% ipython --no-banner

In [1]: import numpy as np

In [2]: np.set_printoptions(precision=1, suppress=True, linewidth=200, sign=" ")

In [3]: def rnd(a):
   ...:     return np.round(a, 1) + 0
   ...: 

In [4]: W0 = np.loadtxt("mat.csv", delimiter=",")

In [5]: W0
Out[5]: 
array([[  62.,   94.,   63.,   45.],
       [  94.,  213.,  120.,   80.],
       [  63.,  120.,  114.,   67.],
       [  45.,   80.,   67.,   62.]])

In [6]: evals, vecs = np.linalg.eigh(W0)

In [7]: rnd(vecs.T @ W0 @ vecs)
Out[7]: 
array([[  13.7,    0. ,    0. ,    0. ],
       [   0. ,   17.7,    0. ,    0. ],
       [   0. ,    0. ,   39.9,    0. ],
       [   0. ,    0. ,    0. ,  379.7]])

In [8]: rnd(np.linalg.eigvalsh(W0 @ W0))
Out[8]: array([    187.9,     313. ,    1589. ,  144201.1])

In [9]: rnd(np.abs(vecs[:, -1]))
Out[9]: array([ 0.4,  0.7,  0.5,  0.3])

In [10]: rnd(evals.sum()), np.trace(W0)
Out[10]: (np.float64(451.0), np.float64(451.0))

In [11]: rnd(evals)
Out[11]: array([  13.7,   17.7,   39.9,  379.7])

In [12]: rnd(vecs @ np.diag(evals) @ vecs.T)
Out[12]: 
array([[  62.,   94.,   63.,   45.],
       [  94.,  213.,  120.,   80.],
       [  63.,  120.,  114.,   67.],
       [  45.,   80.,   67.,   62.]])

In [13]: L = np.linalg.cholesky(W0)

In [14]: rnd(L)
Out[14]: 
array([[  7.9,   0. ,   0. ,   0. ],
       [ 11.9,   8.4,   0. ,   0. ],
       [  8. ,   2.9,   6.4,   0. ],
       [  5.7,   1.4,   2.7,   4.5]])

In [15]: rnd(W0 / np.sqrt(np.outer(np.diag(W0), np.diag(W0))))
Out[15]: 
array([[ 1. ,  0.8,  0.7,  0.7],
       [ 0.8,  1. ,  0.8,  0.7],
       [ 0.7,  0.8,  1. ,  0.8],
       [ 0.7,  0.7,  0.8,  1. ]])

In [16]: Q = W0.astype(float).copy()

In [17]: for j in range(4):
    ...:     Q[:, j] -= Q[:, :j] @ (Q[:, :j].T @ Q[:, j])
    ...:     Q[:, j] /= np.linalg.norm(Q[:, j])
    ...: 

In [18]: rnd(Q)
Out[18]: 
array([[ 0.5, -0.7, -0.5, -0.2],
       [ 0.7,  0.7, -0.3,  0. ],
       [ 0.5, -0.1,  0.8, -0.4],
       [ 0.3, -0.2,  0.2,  0.9]])

In [19]: rnd(Q.T @ W0)
Out[19]: 
array([[136.7, 270.8, 185.7, 126.8],
       [  0. ,  40.7,   5.3,  -1.4],
       [  0. ,   0. ,  36.4,  19. ],
       [  0. ,   0. ,   0. ,  18.2]])
